% ipython --no-banner

In [1]: import numpy as np

In [2]: np.set_printoptions(precision=2, suppress=True, linewidth=120)

In [3]: def rd(a):
   ...:     return np.round(a, 2) + 0
   ...: 

In [4]: W0 = np.array([[0, 0, -1, -1, -2, -1],
   ...:     [1, 3, -1, -1, -1, 3],
   ...:     [1, -2, 0, 3, 2, -1],
   ...:     [2, -2, 1, -1, -2, -3],
   ...:     [3, 2, -2, 2, -3, -1],
   ...:     [-2, -1, 3, 0, -1, 0]])

In [5]: W0[-1] = W0[0] + 3 * W0[1]

In [6]: W0
Out[6]: 
array([[ 0,  0, -1, -1, -2, -1],
       [ 1,  3, -1, -1, -1,  3],
       [ 1, -2,  0,  3,  2, -1],
       [ 2, -2,  1, -1, -2, -3],
       [ 3,  2, -2,  2, -3, -1],
       [ 3,  9, -4, -4, -5,  8]])

In [7]: # looks like rank 5

In [8]: W0.sum(axis=1)
Out[8]: array([-5,  4,  3, -5,  1,  7])

In [9]: np.diff(W0, axis=0)
Out[9]: 
array([[ 1,  3,  0,  0,  1,  4],
       [ 0, -5,  1,  4,  3, -4],
       [ 1,  0,  1, -4, -4, -2],
       [ 1,  4, -3,  3, -1,  2],
       [ 0,  7, -2, -6, -2,  9]])

In [10]: rd(np.linalg.norm(W0))
Out[10]: np.float64(17.69)

In [11]: print(np.linalg.matrix_rank(W0))
5

In [12]: W0[:, 6]
Traceback (most recent call last):
  Cell In[12], line 1
    W0[:, 6]
IndexError: index 6 is out of bounds for axis 1 with size 6


In [13]: np.linalg.rank(W0)
Traceback (most recent call last):
  Cell In[13], line 1
    np.linalg.rank(W0)
AttributeError: module 'numpy.linalg' has no attribute 'rank'


In [14]: W0[6]
Traceback (most recent call last):
  Cell In[14], line 1
    W0[6]
IndexError: index 6 is out of bounds for axis 0 with size 6


In [15]: W = np.array([[1, 2, 2, 1],
    ...:     [1, 2, 2, 0],
    ...:     [-2, 1, 3, 0],
    ...:     [-2, 0, 2, 0],
    ...:     [-1, -3, 3, -1],
    ...:     [-3, -3, 1, -3]])

In [16]: b = np.array([-3, 1, -2, -1])

In [17]: H = np.maximum(W0 @ W + b, 0)

In [18]: (H > 0).astype(int)
Out[18]: 
array([[1, 1, 0, 1],
       [0, 1, 1, 0],
       [0, 0, 1, 1],
       [1, 1, 0, 1],
       [1, 1, 0, 1],
       [1, 1, 0, 0]])

In [19]: rd((H > 0).mean(axis=0))
Out[19]: array([0.67, 0.83, 0.33, 0.67])

In [20]: np.linalg.matrix_rank(H)
Out[20]: np.int64(4)

In [21]: H
Out[21]: 
array([[ 6,  9,  0,  4],
       [ 0,  2,  1,  0],
       [ 0,  0,  7,  1],
       [ 8, 17,  0, 12],
       [ 8, 21,  0,  8],
       [ 6, 12,  0,  0]])

In [22]: basis = np.array([[0, -2], [2, 0], [-3, -3], [3, 1]])

In [23]: W @ basis
Out[23]: 
array([[  1,  -7],
       [ -2,  -8],
       [ -7,  -5],
       [ -6,  -2],
       [-18,  -8],
       [-18,   0]])

In [24]: (H @ basis).round(6).argmax(axis=1)
Out[24]: array([0, 0, 0, 0, 0, 0])

In [25]: feats = np.load("layer2.npy")

In [26]: feats
Out[26]: 
array([[0, 0, 1],
       [0, 0, 1],
       [1, 1, 0]])

In [27]: U, s, vt = np.linalg.svd(feats)

In [28]: vecs = vt[:(s > 1e-8).sum()]

In [29]: rng = np.random.default_rng(46372)

In [30]: vec = feats[0] + 2 * feats[2] + rng.integers(2) * np.eye(3)[1]

In [31]: print(vec)
[2. 3. 1.]

In [32]: rd(np.diag(vecs.T @ vecs))
Out[32]: array([0.5, 0.5, 1. ])

In [33]: np.allclose(vecs.T @ vecs @ vec, vec)
Out[33]: False

In [34]: rd(np.linalg.norm(vec - vecs.T @ vecs @ vec))
Out[34]: np.float64(0.71)

In [35]: np.linalg.matrix_rank(np.vstack([feats, vec]))
Out[35]: np.int64(3)

In [36]: rd(vecs.T @ vecs)
Out[36]: 
array([[0.5, 0.5, 0. ],
       [0.5, 0.5, 0. ],
       [0. , 0. , 1. ]])

In [37]: np.argsort(-np.linalg.norm(feats, axis=0).round(6), kind="stable")[:3]
Out[37]: array([2, 0, 1])

In [38]: [round(float(x), 2) for x in np.linalg.svd(feats, compute_uv=False)[:3]]
Out[38]: [1.41, 1.41, 0.0]

In [39]: vec = np.array([-1, 3, 1])

In [40]: np.einsum("ij,j->i", feats, vec)
Out[40]: array([1, 1, 2])

In [41]: np.sign((feats @ vec).round(6))
Out[41]: array([1, 1, 1])

In [42]: feats @ np.eye(3)[2]
Out[42]: array([1., 1., 0.])

In [43]: feats * vec
Out[43]: 
array([[ 0,  0,  1],
       [ 0,  0,  1],
       [-1,  3,  0]])

In [44]: np.all(np.linalg.eigvalsh(feats) > 0)
Out[44]: np.False_

In [45]: np.trace(feats @ feats @ feats) // 6
Out[45]: np.int64(0)

In [46]: feats @ feats
Out[46]: 
array([[1, 1, 0],
       [1, 1, 0],
       [0, 0, 2]])

In [47]: low = np.diag(feats.sum(axis=1)) - feats

In [48]: np.linalg.matrix_rank(low)
Out[48]: np.int64(2)

In [49]: print(low @ np.ones(3))
[0. 0. 0.]

In [50]: print(rd(np.linalg.eigvalsh(low)))
[0. 1. 3.]

In [51]: low
Out[51]: 
array([[ 1,  0, -1],
       [ 0,  1, -1],
       [-1, -1,  2]])

In [52]: J = np.load("data.npy")

In [53]: J
Out[53]: 
array([[-2.,  2.,  0.,  0.,  0.,  0.,  0.],
       [ 2., -1.,  2.,  0.,  0.,  0.,  0.],
       [ 0.,  2., -1.,  2.,  0.,  0.,  0.],
       [ 0.,  0.,  2.,  0.,  2.,  0.,  0.],
       [ 0.,  0.,  0.,  2., -1.,  2.,  0.],
       [ 0.,  0.,  0.,  0.,  2., -2.,  2.],
       [ 0.,  0.,  0.,  0.,  0.,  2.,  2.]])

In [54]: # symmetric, so the eigenvalues are real

In [55]: vals, vecs = np.linalg.eigh(J)

In [56]: vec = np.array([1, 2, 0, 0, 2, 1, 2])

In [57]: print((np.sign(vecs[:, -1].round(6)) == np.sign(vecs[0, -1].round(6))).astype(int))
[1 1 1 1 1 1 1]

In [58]: rd(vec @ J @ vec / (vec @ vec)), rd(vals[0]), rd(vals[-1])
Out[58]: (np.float64(1.43), np.float64(-4.64), np.float64(3.21))

In [59]: q, vecs = np.linalg.qr(J[:, :4])[0], np.linalg.qr(J[:, 4:])[0]

In [60]: s = np.linalg.svd(q.T @ vecs, compute_uv=False)

In [61]: rd(np.linalg.norm(q @ q.T - vecs @ vecs.T, 2))
Out[61]: np.float64(1.0)

In [62]: rd(np.degrees(np.arccos(s.clip(0, 1))))
Out[62]: array([36.9, 57.5, 90. ])

In [63]: G = J.T @ J

In [64]: G
Out[64]: 
array([[ 8., -6.,  4.,  0.,  0.,  0.,  0.],
       [-6.,  9., -4.,  4.,  0.,  0.,  0.],
       [ 4., -4.,  9., -2.,  4.,  0.,  0.],
       [ 0.,  4., -2.,  8., -2.,  4.,  0.],
       [ 0.,  0.,  4., -2.,  9., -6.,  4.],
       [ 0.,  0.,  0.,  4., -6., 12.,  0.],
       [ 0.,  0.,  0.,  0.,  4.,  0.,  8.]])

In [65]: np.trace(G), (J ** 2).sum()
Out[65]: (np.float64(63.0), np.float64(63.0))

In [66]: print(rd(np.linalg.svd(J, compute_uv=False) ** 2))
[21.56 16.65 10.3   6.76  5.95  1.22  0.56]

In [67]: vec = np.array([0, 1, 3, 3, 2, 1, 2])

In [68]: a = np.maximum(G @ vec, 0)

In [69]: np.flatnonzero(a > 1e-9)
Out[69]: array([0, 1, 2, 3, 4, 5, 6])

In [70]: np.maximum(G @ (3 * vec), 0)
Out[70]: array([18., 27., 75., 66., 78., 36., 72.])

In [71]: rd(np.tanh(G @ vec))
Out[71]: array([1., 1., 1., 1., 1., 1., 1.])

In [72]: data = np.load("sample1.npy")

In [73]: data
Out[73]: 
array([[0, 2, 3, 2, 1, 2],
       [2, 4, 4, 1, 3, 4],
       [3, 4, 0, 4, 2, 2],
       [2, 1, 4, 0, 0, 3],
       [1, 3, 2, 0, 4, 2],
       [2, 4, 2, 3, 2, 0]])

In [74]: vals, vecs = np.linalg.eigh(data)

In [75]: rd(vecs.T @ data @ vecs)
Out[75]: 
array([[-5.43,  0.  ,  0.  ,  0.  ,  0.  ,  0.  ],
       [ 0.  , -2.28,  0.  ,  0.  ,  0.  ,  0.  ],
       [ 0.  ,  0.  , -1.63,  0.  ,  0.  ,  0.  ],
       [ 0.  ,  0.  ,  0.  ,  0.38,  0.  ,  0.  ],
       [ 0.  ,  0.  ,  0.  ,  0.  ,  3.35,  0.  ],
       [ 0.  ,  0.  ,  0.  ,  0.  ,  0.  , 13.61]])

In [76]: (vals > 1e-8).sum(), (vals < -1e-8).sum()
Out[76]: (np.int64(3), np.int64(3))

In [77]: np.unique(vals.round(6) + 0, return_counts=True)[1]
Out[77]: array([1, 1, 1, 1, 1, 1])

In [78]: rd(np.linalg.eigvalsh(data + 5 * np.eye(6)))
Out[78]: array([-0.43,  2.72,  3.37,  5.38,  8.35, 18.61])

In [79]: rd(vecs.T @ vecs)
Out[79]: 
array([[1., 0., 0., 0., 0., 0.],
       [0., 1., 0., 0., 0., 0.],
       [0., 0., 1., 0., 0., 0.],
       [0., 0., 0., 1., 0., 0.],
       [0., 0., 0., 0., 1., 0.],
       [0., 0., 0., 0., 0., 1.]])

In [80]: rd(vecs @ np.diag(vals) @ vecs.T)
Out[80]: 
array([[0., 2., 3., 2., 1., 2.],
       [2., 4., 4., 1., 3., 4.],
       [3., 4., 0., 4., 2., 2.],
       [2., 1., 4., 0., 0., 3.],
       [1., 3., 2., 0., 4., 2.],
       [2., 4., 2., 3., 2., 0.]])

In [81]: rd(np.abs(vecs[:, -1]))
Out[81]: array([0.31, 0.56, 0.44, 0.3 , 0.38, 0.4 ])

In [82]: rd(np.linalg.eigvalsh(data @ data))
Out[82]: array([  0.15,   2.66,   5.21,  11.2 ,  29.47, 185.32])

In [83]: vec = np.array([2, 0, 2, 1, 3, 0])

In [84]: print(data @ (2 * vec))
[22 44 32 24 36 34]

In [85]: (data * vec).sum(axis=1)
Out[85]: array([11, 22, 16, 12, 18, 17])

In [86]: np.einsum("ij,j->i", data, vec)
Out[86]: array([11, 22, 16, 12, 18, 17])

In [87]: data[1] @ data[3]
Out[87]: np.int64(36)

In [88]: rd(np.linalg.norm(data, 2))
Out[88]: np.float64(13.61)

In [89]: rd(np.linalg.norm(data, "nuc"))
Out[89]: np.float64(26.68)

In [90]: np.linalg.norm(data, axis=1).argmax()
Out[90]: np.int64(1)

In [91]: vals, vecs = np.linalg.eigh(data)

In [92]: vec = np.array([3, 5, 1, 5, 2, 2])

In [93]: vec @ data @ vec
Out[93]: np.int64(652)

In [94]: print(rd(vec @ data @ vec / (vec @ vec)), rd(vals[0]), rd(vals[-1]))
9.59 -5.43 13.61

In [95]: print(np.abs(data).sum(axis=1).max(), rd(np.abs(vals).max()))
18 13.61

In [96]: vec = np.array([1, -1, 0, 2, 2, 0])

In [97]: target = data @ vec

In [98]: b, lr = np.zeros(6), 1 / np.linalg.norm(data, 2) ** 2

In [99]: for i in range(12):
    ...:     b -= lr * data.T @ (data @ b - target)
    ...:     if i % 2 == 0: print(i, round(np.linalg.norm(data @ b - target), 2))
    ...: 
0 5.55
2 4.02
4 2.97
6 2.26
8 1.8
10 1.51

In [100]: print(rd(b))
[ 0.48  0.93 -0.2   0.91  0.6   0.07]

In [101]: B = np.array([[2, 1], [0, 1], [2, 1], [2, 2], [1, 0]])

In [102]: mat = np.block([[np.zeros((5, 5)), B], [B.T, np.zeros((2, 2))]])

In [103]: mat
Out[103]: 
array([[0., 0., 0., 0., 0., 2., 1.],
       [0., 0., 0., 0., 0., 0., 1.],
       [0., 0., 0., 0., 0., 2., 1.],
       [0., 0., 0., 0., 0., 2., 2.],
       [0., 0., 0., 0., 0., 1., 0.],
       [2., 0., 2., 2., 1., 0., 0.],
       [1., 1., 1., 2., 0., 0., 0.]])

In [104]: # symmetric

In [105]: U, s, vt = np.linalg.svd(mat)

In [106]: vecs = vt[:(s > 1e-8).sum()]

In [107]: vec = mat[2] + 3 * mat[0] + rng.integers(2) * np.eye(7)[1]

In [108]: vec
Out[108]: array([0., 1., 0., 0., 0., 8., 4.])

In [109]: rd(vecs.T @ vecs)
Out[109]: 
array([[ 0.33, -0.11,  0.33,  0.22,  0.22,  0.  ,  0.  ],
       [-0.11,  0.48, -0.11,  0.37, -0.3 ,  0.  ,  0.  ],
       [ 0.33, -0.11,  0.33,  0.22,  0.22,  0.  ,  0.  ],
       [ 0.22,  0.37,  0.22,  0.59, -0.07,  0.  ,  0.  ],
       [ 0.22, -0.3 ,  0.22, -0.07,  0.26,  0.  ,  0.  ],
       [ 0.  ,  0.  ,  0.  ,  0.  ,  0.  ,  1.  ,  0.  ],
       [ 0.  ,  0.  ,  0.  ,  0.  ,  0.  ,  0.  ,  1.  ]])

In [110]: [round(float(x), 2) for x in np.linalg.svd(mat, compute_uv=False)[:3]]
Out[110]: [4.31, 4.31, 1.21]

In [111]: np.argsort(-np.linalg.norm(mat, axis=0).round(6), kind="stable")[:3]
Out[111]: array([5, 3, 6])

In [112]: U, s = np.linalg.svd(mat)
Traceback (most recent call last):
  Cell In[112], line 1
    U, s = np.linalg.svd(mat)
ValueError: too many values to unpack (expected 2)


In [113]: U, s, vt = np.linalg.svd(mat, full_matrices=False)

In [114]: print(np.allclose(U * s @ vt, mat))
True

In [115]: rd(vt @ vt.T)
Out[115]: 
array([[1., 0., 0., 0., 0., 0., 0.],
       [0., 1., 0., 0., 0., 0., 0.],
       [0., 0., 1., 0., 0., 0., 0.],
       [0., 0., 0., 1., 0., 0., 0.],
       [0., 0., 0., 0., 1., 0., 0.],
       [0., 0., 0., 0., 0., 1., 0.],
       [0., 0., 0., 0., 0., 0., 1.]])

In [116]: rd(U.T @ U)
Out[116]: 
array([[1., 0., 0., 0., 0., 0., 0.],
       [0., 1., 0., 0., 0., 0., 0.],
       [0., 0., 1., 0., 0., 0., 0.],
       [0., 0., 0., 1., 0., 0., 0.],
       [0., 0., 0., 0., 1., 0., 0.],
       [0., 0., 0., 0., 0., 1., 0.],
       [0., 0., 0., 0., 0., 0., 1.]])

In [117]: U.shape, s.shape, vt.shape
Out[117]: ((7, 7), (7,), (7, 7))

In [118]: rd(np.cumsum(s ** 2) / np.sum(s ** 2))
Out[118]: array([0.46, 0.93, 0.96, 1.  , 1.  , 1.  , 1.  ])

In [119]: rd(np.sqrt((s ** 2).sum())), rd(np.linalg.norm(mat))
Out[119]: (np.float64(6.32), np.float64(6.32))

In [120]: rd(U.T @ mat @ vt.T)
Out[120]: 
array([[4.31, 0.  , 0.  , 0.  , 0.  , 0.  , 0.  ],
       [0.  , 4.31, 0.  , 0.  , 0.  , 0.  , 0.  ],
       [0.  , 0.  , 1.21, 0.  , 0.  , 0.  , 0.  ],
       [0.  , 0.  , 0.  , 1.21, 0.  , 0.  , 0.  ],
       [0.  , 0.  , 0.  , 0.  , 0.  , 0.  , 0.  ],
       [0.  , 0.  , 0.  , 0.  , 0.  , 0.  , 0.  ],
       [0.  , 0.  , 0.  , 0.  , 0.  , 0.  , 0.  ]])

In [121]: print(rd(s / s[0]))
[1.   1.   0.28 0.28 0.   0.   0.  ]

In [122]: (s > 1e-8).sum()
Out[122]: np.int64(4)
